$ python -q
>>> import numpy as np
>>> np.set_printoptions(precision=3, suppress=True, linewidth=160, sign=" ")
>>> M = np.load("arr.npy")
>>> print(M)
[[ 4.  3.  0.  0.  5.  1.  4. -5.  5.  1.]
 [ 5.  5.  1.  4.  0.  3. -3. -2.  4. -4.]
 [ 2.  1.  4.  4.  3.  2. -1.  3.  0.  1.]
 [ 1.  4.  1.  3.  2.  2.  2.  2. -3.  4.]
 [ 5.  4.  4.  3.  3.  4. -2.  2.  3. -3.]
 [ 0.  4.  0.  2.  0.  4.  4.  0. -3.  3.]
 [ 0.  0.  0.  0.  0.  0. -4.  3. -3.  5.]
 [ 0.  0.  0.  0.  0.  0.  1. -4. -2. -4.]
 [ 0.  0.  0.  0.  0.  0. -4. -4. -3.  0.]
 [ 0.  0.  0.  0.  0.  0.  5.  0. -3. -3.]]
>>> out = M / np.sqrt((M ** 2).mean(axis=1, keepdims=True))
>>> print(np.linalg.matrix_rank(out) == np.linalg.matrix_rank(M))
True
>>> print(np.linalg.matrix_rank(M - M.mean(axis=1, keepdims=True)))
9
>>> print(out[9])
[ 0.     0.     0.     0.     0.     0.     2.411  0.    -1.447 -1.447]
>>> print(np.linalg.norm(out, axis=1))
[ 3.162  3.162  3.162  3.162  3.162  3.162  3.162  3.162  3.162  3.162]
>>> W = np.array([[6, 7, 4, 6],
...     [8, 1, 1, 6],
...     [1, 0, 5, 1],
...     [7, 1, 7, 8],
...     [3, 6, 6, 9],
...     [8, 6, 7, 1],
...     [2, 8, 3, 5],
...     [6, 3, 8, 8],
...     [9, 9, 4, 3],
...     [9, 0, 9, 9]])
>>> coef = np.array([2, 1, 3, 1])
>>> hid = np.maximum(M @ W + coef, 0)
>>> print(hid)
[[ 105.  130.   60.   93.]
 [ 107.   69.   37.   42.]
 [ 104.   51.  122.  112.]
 [ 109.   34.  109.  129.]
 [ 138.  102.  109.  102.]
 [  88.   36.   76.   83.]
 [  30.    0.   48.   41.]
 [   0.    0.    0.    0.]
 [   0.    0.    0.    0.]
 [   0.   14.    0.    0.]]
>>> print((hid > 0).astype(int))
[[ 1  1  1  1]
 [ 1  1  1  1]
 [ 1  1  1  1]
 [ 1  1  1  1]
 [ 1  1  1  1]
 [ 1  1  1  1]
 [ 1  0  1  1]
 [ 0  0  0  0]
 [ 0  0  0  0]
 [ 0  1  0  0]]
>>> print(np.linalg.matrix_rank(hid))
4
>>> cent = np.array([[1, 1], [0, 1], [1, -3], [-3, 1]])
>>> print((hid @ cent).round(6).argmax(axis=1))
[ 1  1  1  1  1  1  0  0  0  1]
>>> print(W @ cent)
[[ -8   7]
 [ -9  12]
 [  3 -13]
 [-10  -5]
 [-18   0]
 [ 12  -6]
 [-10   6]
 [-10  -7]
 [  4   9]
 [ -9  -9]]
>>> mat = np.loadtxt("a.csv", delimiter=",")
>>> print(mat)
[[ 1.     0.     0.     0.     0.     0.   ]
 [ 0.     0.809  0.     0.     0.     0.588]
 [ 0.     0.     1.     0.     0.     0.   ]
 [ 0.     0.     0.     1.     0.     0.   ]
 [ 0.     0.     0.     0.     1.     0.   ]
 [ 0.    -0.588  0.     0.     0.     0.809]]
>>> out = np.linalg.inv(mat)
>>> print((np.abs(out) > 1e-9).astype(int))
[[ 1  0  0  0  0  0]
 [ 0  1  0  0  0  1]
 [ 0  0  1  0  0  0]
 [ 0  0  0  1  0  0]
 [ 0  0  0  0  1  0]
 [ 0  1  0  0  0  1]]
>>> print(np.round(mat.T @ mat, 3) + 0)
[[ 1.  0.  0.  0.  0.  0.]
 [ 0.  1.  0.  0.  0.  0.]
 [ 0.  0.  1.  0.  0.  0.]
 [ 0.  0.  0.  1.  0.  0.]
 [ 0.  0.  0.  0.  1.  0.]
 [ 0.  0.  0.  0.  0.  1.]]
>>> print(np.linalg.pinv(mat))
[[ 1.     0.     0.     0.     0.     0.   ]
 [ 0.     0.809  0.     0.     0.    -0.588]
 [ 0.     0.     1.     0.     0.     0.   ]
 [ 0.     0.     0.     1.     0.     0.   ]
 [ 0.     0.     0.     0.     1.     0.   ]
 [ 0.     0.588  0.     0.     0.     0.809]]
>>> J = np.abs(np.array([[2, 0, 1, 0, 1, -2, -2, -1],
...     [-1, -1, 1, 1, 2, 0, 0, -1],
...     [-1, -1, -2, 0, -1, 2, 0, -1],
...     [1, 1, 0, 2, 2, -1, -2, 2],
...     [2, -2, 0, -2, 1, -2, -2, -2],
...     [0, -1, 2, 2, -1, 0, -1, -1],
...     [2, 2, -2, 1, 0, 1, -1, 1],
...     [1, 1, 1, 1, 0, -1, -2, 1]])) + np.eye(8)
>>> J = J / J.sum(axis=1, keepdims=True)
>>> print(J)
[[ 0.3    0.     0.1    0.     0.1    0.2    0.2    0.1  ]
 [ 0.125  0.25   0.125  0.125  0.25   0.     0.     0.125]
 [ 0.111  0.111  0.333  0.     0.111  0.222  0.     0.111]
 [ 0.083  0.083  0.     0.25   0.167  0.083  0.167  0.167]
 [ 0.143  0.143  0.     0.143  0.143  0.143  0.143  0.143]
 [ 0.     0.111  0.222  0.222  0.111  0.111  0.111  0.111]
 [ 0.182  0.182  0.182  0.091  0.     0.091  0.182  0.091]
 [ 0.111  0.111  0.111  0.111  0.     0.111  0.222  0.222]]
>>> out = np.array([[1, 2, 2],
...     [3, 0, 3],
...     [0, 3, 1],
...     [2, 1, 3],
...     [1, 3, 3],
...     [0, 0, 1],
...     [1, 1, 2],
...     [1, 1, 1]])
>>> print(np.linalg.matrix_rank(np.vstack([J, out.T])))
8
>>> print(np.einsum("ij->j", J))
[ 1.055  0.991  1.073  0.942  0.882  0.962  1.025  1.07 ]
>>> print(np.einsum("ij,ij->i", J, J))
[ 0.2    0.188  0.21   0.167  0.143  0.16   0.157  0.16 ]
>>> print(np.linalg.matrix_rank(J @ out))
3
>>> K = np.loadtxt("run17.csv", delimiter=",")
>>> print(K)
[[ 1.  0.  3. -1. -1. -5. -4. -1.  3.]
 [ 5. -1. 15. -1. -5. -1.  0. -4. -1.]
 [-1.  5. -3. -2.  4.  3. -1.  2.  1.]
 [ 0.  2.  0. -4.  2. -5.  2. -4.  4.]
 [ 4.  5. 12.  0.  4. -1. -2. -5.  2.]
 [ 0. -4.  0.  3.  5. -5. -4.  2. -4.]]
>>> r0 = np.array([3, 6, 9])
>>> print(np.cross(K[1, :3], K[2, :3]))
[-72.   0.  24.]
>>> print(np.array([np.convolve(row, r0, "same") for row in K]))
[[  6.  18.  15.  18. -30. -51. -72. -33.   9.]
 [ 27.  84.  78. 114. -42. -51. -21. -27. -42.]
 [  9.  12.  21. -27.  15.  51.  27.   6.  24.]
 [  6.  12.   6. -18. -39.  -6. -45.   6. -12.]
 [ 39. 102. 117. 120.  21.  24. -36. -42. -33.]
 [-12. -24. -27.  33.  42.   3. -63. -36.  -6.]]
>>> out = K / np.linalg.norm(K, axis=1, keepdims=True)
>>> G = out @ out.T
>>> print(G[4])
[ 0.493  0.737 -0.062  0.333  1.    -0.031]
>>> print(np.argwhere(np.triu(np.abs(G) > 0.95, 1)))
[]
>>> print(np.linalg.norm(out, axis=1))
[ 1.  1.  1.  1.  1.  1.]
